$ python3 -q
>>> import numpy as np
>>> np.set_printoptions(precision=2, suppress=True, linewidth=160, floatmode="fixed")
>>> arr = np.load("a.npy")
>>> arr
array([[4, 2, 1, 4, 4, 2],
       [3, 2, 1, 3, 3, 2],
       [5, 6, 5, 6, 6, 8],
       [3, 6, 3, 3, 7, 6],
       [5, 2, 5, 7, 3, 6]])
>>> # rank 4
>>> rk = np.linalg.matrix_rank(arr)
>>> rk
np.int64(4)
>>> N = np.linalg.svd(arr)[2][rk:].T
>>> N.shape
(6, 2)
>>> [int(np.linalg.matrix_rank(arr[:i])) for i in range(1, len(arr) + 1)]
[1, 2, 3, 4, 4]
>>> np.round(N @ N.T, 2) + 0
array([[ 0.44, -0.15,  0.15, -0.44,  0.00,  0.07],
       [-0.15,  0.16,  0.17,  0.15,  0.00, -0.25],
       [ 0.15,  0.17,  0.49, -0.15,  0.00, -0.42],
       [-0.44,  0.15, -0.15,  0.44,  0.00, -0.07],
       [ 0.00,  0.00,  0.00,  0.00,  0.00,  0.00],
       [ 0.07, -0.25, -0.42, -0.07,  0.00,  0.46]])
>>> np.round(arr @ N, 2) + 0
array([[0.00, 0.00],
       [0.00, 0.00],
       [0.00, 0.00],
       [0.00, 0.00],
       [0.00, 0.00]])
>>> [int(np.linalg.matrix_rank(np.delete(arr, i, axis=0))) for i in range(5)]
[4, 4, 4, 4, 4]
>>> E = np.load("data.npy")
>>> E
array([[-1.00,  1.00,  1.00,  1.00,  1.00],
       [ 1.00, -1.00,  1.00,  1.00,  1.00],
       [ 1.00,  1.00, -1.00,  1.00,  1.00],
       [ 1.00,  1.00,  1.00, -1.00,  1.00],
       [ 1.00,  1.00,  1.00,  1.00, -1.00]])
>>> # symmetric
>>> np.allclose(E @ E.T, E.T @ E)
True
>>> E @ np.ones(5)
array([3.00, 3.00, 3.00, 3.00, 3.00])
>>> np.fft.fft(E[0])
array([ 3.00+0.00j, -2.00+0.00j, -2.00+0.00j, -2.00+0.00j, -2.00+0.00j])
>>> O = E.astype(float).copy()
>>> for j in range(5):
...     O[:, j] -= O[:, :j] @ (O[:, :j].T @ O[:, j])
...     O[:, j] /= np.linalg.norm(O[:, j])
... 
>>> O
array([[-0.45,  0.55,  0.46,  0.40,  0.35],
       [ 0.45, -0.55,  0.46,  0.40,  0.35],
       [ 0.45,  0.37, -0.62,  0.40,  0.35],
       [ 0.45,  0.37,  0.31, -0.67,  0.35],
       [ 0.45,  0.37,  0.31,  0.27, -0.71]])
>>> U, sig, VT = np.linalg.svd(arr)
>>> np.argmax(sig[:-1] / (sig[1:] + 1e-6)) + 1
np.int64(4)
>>> other = U[:, :4] @ np.diag(sig[:4]) @ VT[:4]
>>> other
array([[4.00, 2.00, 1.00, 4.00, 4.00, 2.00],
       [3.00, 2.00, 1.00, 3.00, 3.00, 2.00],
       [5.00, 6.00, 5.00, 6.00, 6.00, 8.00],
       [3.00, 6.00, 3.00, 3.00, 7.00, 6.00],
       [5.00, 2.00, 5.00, 7.00, 3.00, 6.00]])
>>> round(float(np.abs(arr - other).max()), 2)
0.0
>>> np.linalg.matrix_rank(arr, rtol=0.05)
np.int64(3)
>>> round(np.linalg.norm(arr - other, 2), 2), round(sig[4], 2)
(np.float64(0.0), np.float64(0.0))
>>> M = np.load("layer14.npy")
>>> M
array([[ -2,   5,  -9,  -3,   5,   4,  -7, -12,  -1],
       [  3,  11,   2,  14,  -9,   8,   5,   0,   1],
       [  3,  -5,   3,  -2,  -3,  -5,   2,   3,   0],
       [-15,   7, -17,   4,  -3,  17,  12, -15,  18],
       [-10,   6,  -8,  -1,  10,   9,  -4,  -6,   2],
       [  1,   6,  12,   7,   8,   1,  -7,  15, -11],
       [ -5,  12,   3,  16,  -4,  13,   8,   6,   4],
       [ 10,   3,   2,  10, -19,   0,  10,  -3,   4],
       [  1,  -4,  -2,  -6,   2,  -4,  -3,  -3,  -1],
       [  2,   2, -12,  -5,  -2,   1,  -4, -18,   2],
       [  4,  13,   7,  17,  -7,   8,   3,   6,  -3]])
>>> u = np.array([2, 3, 5])
>>> np.convolve(M[9], u)
array([  4,  10,  -8, -36, -79, -29, -15, -43, -70, -84,  10])
>>> np.correlate(M[9], M[1], "full")
array([   2,    2,   -2,   21,  -64, -110,   86, -126,  -58, -295, -179,   87, -273,  -49, -206,  -32,    6])
>>> np.array([np.convolve(row, u, "same") for row in M])
array([[  4, -13,  -8, -44,   8,  23, -25, -73, -63],
       [ 31,  52,  89,  34,  59, -11,  55,  27,   3],
       [ -1,   6, -20,   3, -29, -26, -13,  19,  15],
       [-31, -88,  -8, -79,  45,  60,  91,  51, -21],
       [-18, -48,   4, -23,  43,  69,  21, -34, -24],
       [ 15,  47,  80,  97,  61,  29,  14, -12,  42],
       [  9,  17, 101,  55,  94,  35, 101,  66,  42],
       [ 36,  63,  41,   2,  -7, -75,  24,  49,  -3],
       [ -5, -11, -38, -24, -32,  -8, -35, -26, -18],
       [ 10,  -8, -36, -79, -29, -15, -43, -70, -84],
       [ 38,  73, 120,  72,  80,  -5,  61,  27,  21]])
